$ python -q
>>> import numpy as np
>>> np.set_printoptions(precision=2, suppress=True, linewidth=100)
>>> def rnd(a):
...     return np.round(a, 2) + 0
... 
>>> M = np.array([[6, 0, 9, 1], [1, 8, 0, 6], [7, 4, 0, 7], [10, 32, 9, 25]])
>>> M2 = M / np.linalg.norm(M, axis=1, keepdims=True)
>>> C2 = M2 @ M2.T
>>> (np.abs(C2) > 0.9).astype(int)
array([[1, 0, 0, 0],
       [0, 1, 0, 1],
       [0, 0, 1, 0],
       [0, 1, 0, 1]])
>>> rnd(C2[3])
array([0.36, 0.97, 0.82, 1.  ])
>>> U, sig, Vh = np.linalg.svd(M)
>>> rnd(sig)
array([44.92, 10.59,  5.79,  0.  ])
>>> M2 = U[:, :3] @ np.diag(sig[:3]) @ Vh[:3]
>>> np.linalg.matrix_rank(M2)
np.int64(3)
>>> rnd(np.abs(M - M2).max())
np.float64(0.0)
>>> rnd(M2)
array([[ 6.,  0.,  9.,  1.],
       [ 1.,  8.,  0.,  6.],
       [ 7.,  4.,  0.,  7.],
       [10., 32.,  9., 25.]])
>>> np.argsort(-np.linalg.norm(M, axis=0).round(6), kind="stable")[:3]
array([1, 3, 0])
>>> np.linalg.cond(M) > 100
np.True_
>>> rnd(np.linalg.norm(M, 2) / np.linalg.norm(M))
np.float64(0.97)
>>> f, g = M[1], M[2]
>>> f @ f
np.int64(101)
>>> p = (f @ g) / (f @ f) * f
>>> rnd(g - p)
array([ 6.2 , -2.42,  0.  ,  2.19])
>>> rnd((g - p) @ f)
np.float64(0.0)
>>> np.linalg.matrix_rank(np.outer(f, g))
np.int64(1)
>>> np.outer(f, g)
array([[ 7,  4,  0,  7],
       [56, 32,  0, 56],
       [ 0,  0,  0,  0],
       [42, 24,  0, 42]])
>>> arr = np.loadtxt("data.csv", delimiter=",")
>>> arr
array([[  6.65,   2.91,  -0.06,  -2.32,   0.02],
       [  0.86,   0.05,   1.15,   5.37,   4.29],
       [  4.81,  -0.65,   1.44,   1.06,   0.85],
       [  3.18,  -4.88,  -1.35,   8.34,  -1.61],
       [-12.61,  -2.76,   0.55,  -5.83,  -5.03],
       [  1.48,   3.3 ,  -1.77,   2.39,   2.36],
       [ 10.98,   2.7 ,  -1.16,  -2.86,   4.79],
       [-13.42,  -3.62,  -1.41,   6.06,  -0.62],
       [-19.  ,   3.04,  -0.38,   8.67,  -7.77],
       [ -7.81,  -2.63,   0.53,  -4.31,  -2.51],
       [-13.39,   8.58,   4.42,  -0.67,  10.37],
       [  1.67,  -0.16,  -1.98,   6.76,   5.65],
       [  8.05,   2.11,   0.55,  -5.34,  -1.03],
       [ -7.43,   3.63,   0.09, -11.62,  -3.87],
       [ 14.59,  -2.43,  -3.42,  -5.59, -10.66],
       [  7.53,   1.94,  -0.12,   9.45,  -3.55],
       [  5.07,  -4.6 ,   0.85,  -7.38,   4.4 ],
       [ 19.89,  -5.47,   4.73,  12.47,   6.58],
       [  4.56,   2.92,  -2.26,  -0.26,  -4.97],
       [ -2.75,  -0.38,  -6.45,  -5.57,   3.51],
       [  6.4 ,  -0.51,  -4.61,   3.58,   6.05],
       [  0.29,  -0.96,  -1.08,   0.11,  10.31],
       [  7.7 ,   1.86,  -5.14,   1.89,  -5.06]])
>>> M2 = np.c_[arr[:, :4] @ np.array([[-8, -3, -7, 6], [5, -6, 5, -3], [4, 7, 6, -6], [-6, -2, 7, -6]]), np.array([-3, -3, -1, 2, 2, 2, 0, -3, 0, -2, -2, -1, 0, -3, 3, 3, 3, 3, 2, 1, -1, 2, -3])]
>>> rnd(M2)
array([[ -24.97,  -33.19,  -48.6 ,   45.45,   -3.  ],
       [ -34.25,   -5.57,   38.72,  -34.11,   -3.  ],
       [ -42.33,   -2.57,  -20.86,   15.81,   -1.  ],
       [-105.28,   -6.39,    3.62,   -8.22,    2.  ],
       [ 124.26,   69.9 ,   36.96,  -35.7 ,    2.  ],
       [ -16.76,  -41.41,   12.25,   -4.74,    2.  ],
       [ -61.82,  -51.54,  -90.34,   81.9 ,    0.  ],
       [  47.26,   39.99,  109.8 ,  -97.56,   -3.  ],
       [ 113.66,   18.76,  206.61, -172.86,    0.  ],
       [  77.31,   51.54,   14.53,  -16.29,   -2.  ],
       [ 171.72,   20.97,  158.46, -128.58,   -2.  ],
       [ -62.64,  -31.43,   22.95,  -18.18,   -1.  ],
       [ -19.61,  -22.28,  -79.88,   70.71,    0.  ],
       [ 147.67,   24.38,  -10.64,   13.71,   -3.  ],
       [-109.01,  -41.95, -173.93,  148.89,    3.  ],
       [-107.72,  -53.97,   22.42,  -16.62,    3.  ],
       [ -15.88,   33.1 , -105.05,   83.4 ,    3.  ],
       [-242.37,  -18.68,  -50.91,   32.55,    3.  ],
       [ -29.36,  -46.5 ,  -32.7 ,   33.72,    2.  ],
       [  27.72,  -23.48,  -60.34,   56.76,    1.  ],
       [ -93.67,  -55.57,  -49.95,   46.11,   -1.  ],
       [ -12.1 ,   -2.89,  -12.54,   10.44,    2.  ],
       [ -84.2 ,  -74.02,  -62.21,   60.12,   -3.  ]])
>>> rnd(np.linalg.norm(M2 - arr @ np.linalg.lstsq(arr, M2)[0], axis=0))
array([0.  , 0.  , 0.  , 0.  , 9.34])
>>> rnd(np.linalg.norm(np.linalg.qr(arr)[0].T @ M2, axis=0) ** 2 / ((M2 ** 2).sum(axis=0) + 1e-12))
array([1.  , 1.  , 1.  , 1.  , 0.23])
>>> Xc = arr - arr.mean(axis=0)
>>> vecs = np.linalg.svd(Xc)[2][:3]
>>> M2 = Xc - Xc @ vecs.T @ vecs
>>> np.linalg.norm(M2, axis=1).round(6).argmax()
np.int64(10)
>>> rnd(np.linalg.norm(M2) / np.linalg.norm(Xc))
np.float64(0.3)
>>> rnd(np.cov(Xc @ vecs.T, rowvar=False))
array([[95.51,  0.  ,  0.  ],
       [ 0.  , 40.98,  0.  ],
       [ 0.  ,  0.  , 29.21]])
>>> D = np.linalg.norm(arr[:, None] - arr[None], axis=-1)
>>> D.mean(axis=1).argmax()
np.int64(17)
>>> np.unravel_index(D.round(6).argmax(), D.shape)
(np.int64(8), np.int64(17))
>>> feats = np.load("arr.npy")
>>> feats
array([[2, 0, 0, 0, 2],
       [2, 2, 0, 0, 0],
       [0, 2, 2, 0, 0],
       [0, 0, 2, 2, 0],
       [0, 0, 0, 2, 2]])
>>> f = np.array([1, -3, 3, 1, 2])
>>> M2 = feats + np.outer(f, np.eye(5)[1])
>>> M2
array([[ 2.,  1.,  0.,  0.,  2.],
       [ 2., -1.,  0.,  0.,  0.],
       [ 0.,  5.,  2.,  0.,  0.],
       [ 0.,  1.,  2.,  2.,  0.],
       [ 0.,  2.,  0.,  2.,  2.]])
>>> np.linalg.matrix_rank(np.linalg.inv(M2) - np.linalg.inv(feats), tol=1e-8)
np.int64(1)
>>> rnd(np.linalg.det(M2) / np.linalg.det(feats)), rnd(1 + np.linalg.solve(feats, f)[1])
(np.float64(1.0), np.float64(1.0))
>>> r = np.linalg.matrix_rank(M)
>>> r
np.int64(3)
>>> null = np.linalg.svd(M)[2][r:].T
>>> rnd(M @ null)
array([[0.],
       [0.],
       [0.],
       [0.]])
>>> [int(np.linalg.matrix_rank(M[:, :j + 1])) for j in range(4)]
[1, 2, 3, 3]
>>> E = np.load("test18.npy")
>>> E
array([[2, 3, 2, 3, 2, 3],
       [3, 1, 3, 1, 3, 1],
       [0, 2, 0, 2, 0, 2],
       [2, 3, 2, 3, 2, 3],
       [3, 1, 3, 1, 3, 1],
       [0, 2, 0, 2, 0, 2]])
>>> C2 = E.T @ E
>>> np.linalg.matrix_rank(C2)
np.int64(2)
>>> (E @ E.T).shape
(6, 6)
>>> X = np.load("layer0.npy")
>>> rnd(X)
array([[ 0.24,  0.29, -0.02, -0.31],
       [ 0.29,  0.36, -0.06, -0.38],
       [-0.02, -0.06,  0.99, -0.07],
       [-0.31, -0.38, -0.07,  0.42]])
>>> def softmax(z):
...     e = np.exp(z - z.max(axis=-1, keepdims=True))
...     return e / e.sum(axis=-1, keepdims=True)
... 
>>> rnd(softmax(arr[15]))
array([0.13, 0.  , 0.  , 0.87, 0.  ])
>>> rnd(softmax(arr).sum(axis=1))
array([1., 1., 1., 1., 1., 1., 1., 1., 1., 1., 1., 1., 1., 1., 1., 1., 1., 1., 1., 1., 1., 1., 1.])
>>> rnd(softmax(arr[15] + -1))
array([0.13, 0.  , 0.  , 0.87, 0.  ])
>>> att = arr @ arr.T / np.sqrt(5)
>>> rnd(softmax(att)[15] @ arr)
array([19.89, -5.47,  4.73, 12.47,  6.58])
>>> W0 = np.array([[-1, 4, -3, 5, 2],
...     [-7, 7, -3, 9, 4],
...     [-4, 4, -2, -7, -8],
...     [-9, 2, 8, -8, 6],
...     [-3, -5, 8, 8, -6],
...     [13, -10, 3, -13, -6]])
>>> [round(float(x), 2) for x in np.linalg.svd(W0, compute_uv=False)[:3]]
[27.13, 16.66, 14.11]
>>> np.linalg.cond(W0) > 100
np.False_
>>> np.argsort(-np.linalg.norm(W0, axis=0).round(6), kind="stable")[:3]
array([3, 0, 1])
>>> O, R = np.linalg.qr(W0)
>>> rnd(np.abs(np.diag(R)))
array([18.03,  9.19,  3.52, 14.94,  8.95])
>>> O.shape, R.shape
((6, 5), (5, 5))
>>> rnd(O.T @ O)
array([[1., 0., 0., 0., 0.],
       [0., 1., 0., 0., 0.],
       [0., 0., 1., 0., 0.],
       [0., 0., 0., 1., 0.],
       [0., 0., 0., 0., 1.]])
>>> rnd(O @ R)
array([[ -1.,   4.,  -3.,   5.,   2.],
       [ -7.,   7.,  -3.,   9.,   4.],
       [ -4.,   4.,  -2.,  -7.,  -8.],
       [ -9.,   2.,   8.,  -8.,   6.],
       [ -3.,  -5.,   8.,   8.,  -6.],
       [ 13., -10.,   3., -13.,  -6.]])
>>> np.trace(O @ O.T)
np.float64(5.0)
>>> C2 = W0.T @ W0
>>> rnd(np.linalg.eigvalsh(C2)[::-1])
array([735.88, 277.61, 199.09, 124.22,   1.2 ])
>>> rnd(np.linalg.svd(W0, compute_uv=False) ** 2)
array([735.88, 277.61, 199.09, 124.22,   1.2 ])
>>> vec = np.array([1, 2, 0, 1, 0])
>>> target = W0 @ vec
>>> rnd(np.linalg.lstsq(W0, target)[0])
array([1., 2., 0., 1., 0.])
>>> rnd(np.linalg.solve(W0.T @ W0, W0.T @ target))
array([1., 2., 0., 1., 0.])
>>> target
array([ 12,  16,  -3, -13,  -5, -20])
>>> rng = np.random.default_rng(25104)
>>> target = target + 0.05 * rng.normal(size=6)
>>> rnd(target)
array([ 11.97,  16.07,  -3.07, -12.99,  -4.95, -19.99])
>>> b, *_ = np.linalg.lstsq(W0, target)
>>> rnd(W0.T @ (target - W0 @ b))
array([0., 0., 0., 0., 0.])
>>> rnd(b)
array([1., 2., 0., 1., 0.])
>>> b.round()
array([1., 2., 0., 1., 0.])
>>> [round(float(np.linalg.norm(np.linalg.solve(W0.T @ W0 + lam * np.eye(5), W0.T @ target))), 2) for lam in (0, 1, 10, 100)]
[2.45, 1.82, 1.46, 1.16]
>>> M2 = np.array([[-1, 0, 0, 0], [-3, 0, -3, 1]])
>>> A = np.block([[np.zeros((2, 2)), M2], [M2.T, np.zeros((4, 4))]])
>>> A
array([[ 0.,  0., -1.,  0.,  0.,  0.],
       [ 0.,  0., -3.,  0., -3.,  1.],
       [-1., -3.,  0.,  0.,  0.,  0.],
       [ 0.,  0.,  0.,  0.,  0.,  0.],
       [ 0., -3.,  0.,  0.,  0.,  0.],
       [ 0.,  1.,  0.,  0.,  0.,  0.]])
>>> A[3] @ A[4]
np.float64(0.0)
>>> rnd(np.linalg.norm(A, axis=0))
array([1.  , 4.36, 3.16, 0.  , 3.  , 1.  ])
>>> np.linalg.norm(A, axis=1).argmax()
np.int64(1)
>>> U, sig, Vh = np.linalg.svd(W0)
>>> rnd(sig)
array([27.13, 16.66, 14.11, 11.15,  1.1 ])
>>> M2 = U[:, :4] @ np.diag(sig[:4]) @ Vh[:4]
>>> rnd(np.linalg.norm(W0 - M2, 2)), rnd(sig[4])
(np.float64(1.1), np.float64(1.1))
>>> rnd(np.linalg.norm(W0 - M2) / np.linalg.norm(W0))
np.float64(0.03)
>>> np.linalg.matrix_rank(M2)
np.int64(4)
>>> rnd(np.abs(np.linalg.eigvals(A)).max())
np.float64(4.41)
>>> A @ A
array([[ 1.,  3.,  0.,  0.,  0.,  0.],
       [ 3., 19.,  0.,  0.,  0.,  0.],
       [ 0.,  0., 10.,  0.,  9., -3.],
       [ 0.,  0.,  0.,  0.,  0.,  0.],
       [ 0.,  0.,  9.,  0.,  9., -3.],
       [ 0.,  0., -3.,  0., -3.,  1.]])
>>> mat = np.loadtxt("m.csv", delimiter=",")
>>> mat
array([[2., 1., 1., 3., 0.],
       [1., 2., 1., 1., 3.],
       [1., 1., 2., 1., 1.],
       [3., 1., 1., 2., 1.],
       [0., 3., 1., 1., 2.]])
>>> labels = rng.permutation(5)
>>> labels
array([4, 1, 0, 3, 2])
>>> M2 = mat[labels][:, labels]
>>> rnd(np.sort(np.abs(np.linalg.eigvals(M2))))
array([0.56, 1.25, 1.54, 3.56, 7.29])
>>> np.allclose(M2, mat)
False
>>> np.diag(M2)
array([2., 2., 2., 2., 2.])
>>> vec = np.array([-3, -3, -1, 5, 4])
>>> target = mat @ vec
>>> b, lr = np.zeros(5), 1 / np.linalg.norm(mat, 2) ** 2
>>> for i in range(8):
...     b -= lr * mat.T @ (mat @ b - target)
...     if i % 2 == 0: print(i, round(np.linalg.norm(mat @ b - target), 2))
... 
0 4.73
2 4.55
4 4.43
6 4.34
>>> rnd(b)
array([0.1 , 0.61, 0.09, 0.68, 0.82])
>>> rnd(np.linalg.cond(mat))
np.float64(12.97)
>>> evals, vecs = np.linalg.eig(mat)
>>> rnd(np.sort(np.linalg.eigvals(mat @ mat)))
array([ 0.32,  1.56,  2.36, 12.68, 53.08])
>>> rnd(mat @ vecs[:, 0] - evals[0] * vecs[:, 0])
array([0., 0., 0., 0., 0.])
